$ python -q
>>> import numpy as np
>>> np.set_printoptions(precision=2, suppress=True, linewidth=140, legacy="1.25")
>>> feats = np.array([[0, 1, 0, 1], [1, 0, 0, 1], [0, 0, 0, 0], [1, 1, 0, 0]])
>>> np.linalg.cond(feats) > 100
True
>>> round(np.linalg.norm(feats, 2) / np.linalg.norm(feats), 2)
0.82
>>> [round(float(x), 2) for x in np.linalg.svd(feats, compute_uv=False)[:3]]
[2.0, 1.0, 1.0]
>>> np.linalg.matrix_rank(feats, rtol=0.1)
3
>>> np.all(np.linalg.eigvalsh(feats) > 0)
False
>>> round(np.linalg.eigvalsh(feats).min(), 2)
-1.0
>>> [round(float(np.linalg.det(feats[:i, :i])), 2) + 0 for i in range(1, 5)]
[0.0, -1.0, 0.0, 0.0]
>>> rank = np.linalg.matrix_rank(feats)
>>> rank
3
>>> N = np.linalg.svd(feats)[2][rank:].T
>>> [int(np.linalg.matrix_rank(feats[:i])) for i in range(1, len(feats) + 1)]
[1, 2, 2, 3]
>>> N[:, 0] / N[np.abs(N[:, 0]).round(6).argmax(), 0]
array([-0., -0.,  1., -0.])
>>> N.shape
(4, 1)
>>> feats @ N
array([[0.],
       [0.],
       [0.],
       [0.]])
>>> np.round(np.linalg.det(2 * feats), 2), round(np.linalg.det(feats), 2)
(0.0, 0.0)
>>> np.linalg.eigvals(feats)
array([-1.,  2., -1.,  0.])
>>> round(np.linalg.det(feats.T), 2)
0.0
>>> np.kron(np.eye(2, dtype=int), feats)
array([[0, 1, 0, 1, 0, 0, 0, 0],
       [1, 0, 0, 1, 0, 0, 0, 0],
       [0, 0, 0, 0, 0, 0, 0, 0],
       [1, 1, 0, 0, 0, 0, 0, 0],
       [0, 0, 0, 0, 0, 1, 0, 1],
       [0, 0, 0, 0, 1, 0, 0, 1],
       [0, 0, 0, 0, 0, 0, 0, 0],
       [0, 0, 0, 0, 1, 1, 0, 0]])
>>> F = np.loadtxt("case12.csv", delimiter=",")
>>> F
array([[-3., -3., -3.],
       [-3., -6., -6.],
       [-3., -6., -9.]])
>>> ev, vecs = np.linalg.eigh(F)
>>> x = np.array([8, 8, 4])
>>> round(float(x @ F @ x / (x @ x)), 2), np.round(ev[0], 2), round(ev[-1], 2)
(-11.67, -15.15, -0.92)
>>> np.linalg.eigvalsh(F[1:, 1:])
array([-13.68,  -1.32])
